In [1]: import numpy as np

In [2]: np.set_printoptions(precision=2, suppress=True, linewidth=120, floatmode="fixed")

In [3]: rd = lambda a: np.round(a, 2) + 0

In [4]: feats = np.array([[0, 0, 0, 0, 0, 0, -4, 0],
   ...:     [0, -4, 0, 0, 0, 0, 0, 0],
   ...:     [0, 0, 0, 0, 0, 0, 0, 0],
   ...:     [0, 0, 0, 0, 0, -5, 0, 0],
   ...:     [0, 0, 0, 0, 0, 0, 0, -1],
   ...:     [0, 0, 0, 0, 1, 0, 0, 0],
   ...:     [0, 0, -3, 0, 0, 0, 0, 0],
   ...:     [0, 0, 0, -3, 0, 0, 0, 0]])

In [5]: th = np.radians(60)

In [6]: R = np.eye(8)

In [7]: R[5, 5] = R[4, 4] = np.cos(th)

In [8]: R[5, 4], R[4, 5] = -np.sin(th), np.sin(th)

In [9]: rd(R)
Out[9]: 
array([[ 1.00,  0.00,  0.00,  0.00,  0.00,  0.00,  0.00,  0.00],
       [ 0.00,  1.00,  0.00,  0.00,  0.00,  0.00,  0.00,  0.00],
       [ 0.00,  0.00,  1.00,  0.00,  0.00,  0.00,  0.00,  0.00],
       [ 0.00,  0.00,  0.00,  1.00,  0.00,  0.00,  0.00,  0.00],
       [ 0.00,  0.00,  0.00,  0.00,  0.50,  0.87,  0.00,  0.00],
       [ 0.00,  0.00,  0.00,  0.00, -0.87,  0.50,  0.00,  0.00],
       [ 0.00,  0.00,  0.00,  0.00,  0.00,  0.00,  1.00,  0.00],
       [ 0.00,  0.00,  0.00,  0.00,  0.00,  0.00,  0.00,  1.00]])

In [10]: other = feats @ R.T

In [11]: rd(np.abs(other - feats).max(axis=0))
Out[11]: array([0.00, 0.00, 0.00, 0.00, 4.33, 2.50, 0.00, 0.00])

In [12]: rd(other)
Out[12]: 
array([[ 0.00,  0.00,  0.00,  0.00,  0.00,  0.00, -4.00,  0.00],
       [ 0.00, -4.00,  0.00,  0.00,  0.00,  0.00,  0.00,  0.00],
       [ 0.00,  0.00,  0.00,  0.00,  0.00,  0.00,  0.00,  0.00],
       [ 0.00,  0.00,  0.00,  0.00, -4.33, -2.50,  0.00,  0.00],
       [ 0.00,  0.00,  0.00,  0.00,  0.00,  0.00,  0.00, -1.00],
       [ 0.00,  0.00,  0.00,  0.00,  0.50, -0.87,  0.00,  0.00],
       [ 0.00,  0.00, -3.00,  0.00,  0.00,  0.00,  0.00,  0.00],
       [ 0.00,  0.00,  0.00, -3.00,  0.00,  0.00,  0.00,  0.00]])

In [13]: np.allclose(np.linalg.norm(feats, axis=1), np.linalg.norm(other, axis=1))
Out[13]: True

In [14]: rd(np.linalg.det(R)), np.trace(R)
Out[14]: (np.float64(1.0), np.float64(7.0))

In [15]: arr = np.load("w.npy")

In [16]: arr
Out[16]: 
array([[ 0,  0,  9,  0,  0,  0,  0,  0,  0],
       [ 0,  0,  0,  0,  0,  0,  0,  0,  0],
       [ 0,  0,  0,  0,  0,  0,  0, -4,  0],
       [ 0,  0,  0, -3,  0,  0,  0,  0,  0],
       [ 0,  0,  0,  0,  0,  0,  0,  0,  0],
       [ 0,  0,  0,  0,  0,  0,  0,  0,  1],
       [ 0,  0,  0,  0,  0, -2,  0,  0,  0],
       [-5,  0,  0,  0,  0,  0,  0,  0,  0],
       [ 0,  0,  0,  0,  0,  0, -3,  0,  0]])

In [17]: r = np.linalg.matrix_rank(arr)

In [18]: r
Out[18]: np.int64(7)

In [19]: null = np.linalg.svd(arr)[2][r:].T

In [20]: [int(np.linalg.matrix_rank(arr[:, :j + 1])) for j in range(9)]
Out[20]: [1, 1, 2, 3, 3, 4, 5, 6, 7]

In [21]: null @ null.T
Out[21]: 
array([[0.00, 0.00, 0.00, 0.00, 0.00, 0.00, 0.00, 0.00, 0.00],
       [0.00, 1.00, 0.00, 0.00, 0.00, 0.00, 0.00, 0.00, 0.00],
       [0.00, 0.00, 0.00, 0.00, 0.00, 0.00, 0.00, 0.00, 0.00],
       [0.00, 0.00, 0.00, 0.00, 0.00, 0.00, 0.00, 0.00, 0.00],
       [0.00, 0.00, 0.00, 0.00, 1.00, 0.00, 0.00, 0.00, 0.00],
       [0.00, 0.00, 0.00, 0.00, 0.00, 0.00, 0.00, 0.00, 0.00],
       [0.00, 0.00, 0.00, 0.00, 0.00, 0.00, 0.00, 0.00, 0.00],
       [0.00, 0.00, 0.00, 0.00, 0.00, 0.00, 0.00, 0.00, 0.00],
       [0.00, 0.00, 0.00, 0.00, 0.00, 0.00, 0.00, 0.00, 0.00]])

In [22]: [int(np.linalg.matrix_rank(np.delete(arr, i, axis=0))) for i in range(9)]
Out[22]: [6, 7, 6, 6, 7, 6, 6, 6, 6]

In [23]: np.linalg.matrix_rank(arr.T @ arr), np.linalg.matrix_rank(arr @ arr.T)
Out[23]: (np.int64(7), np.int64(7))
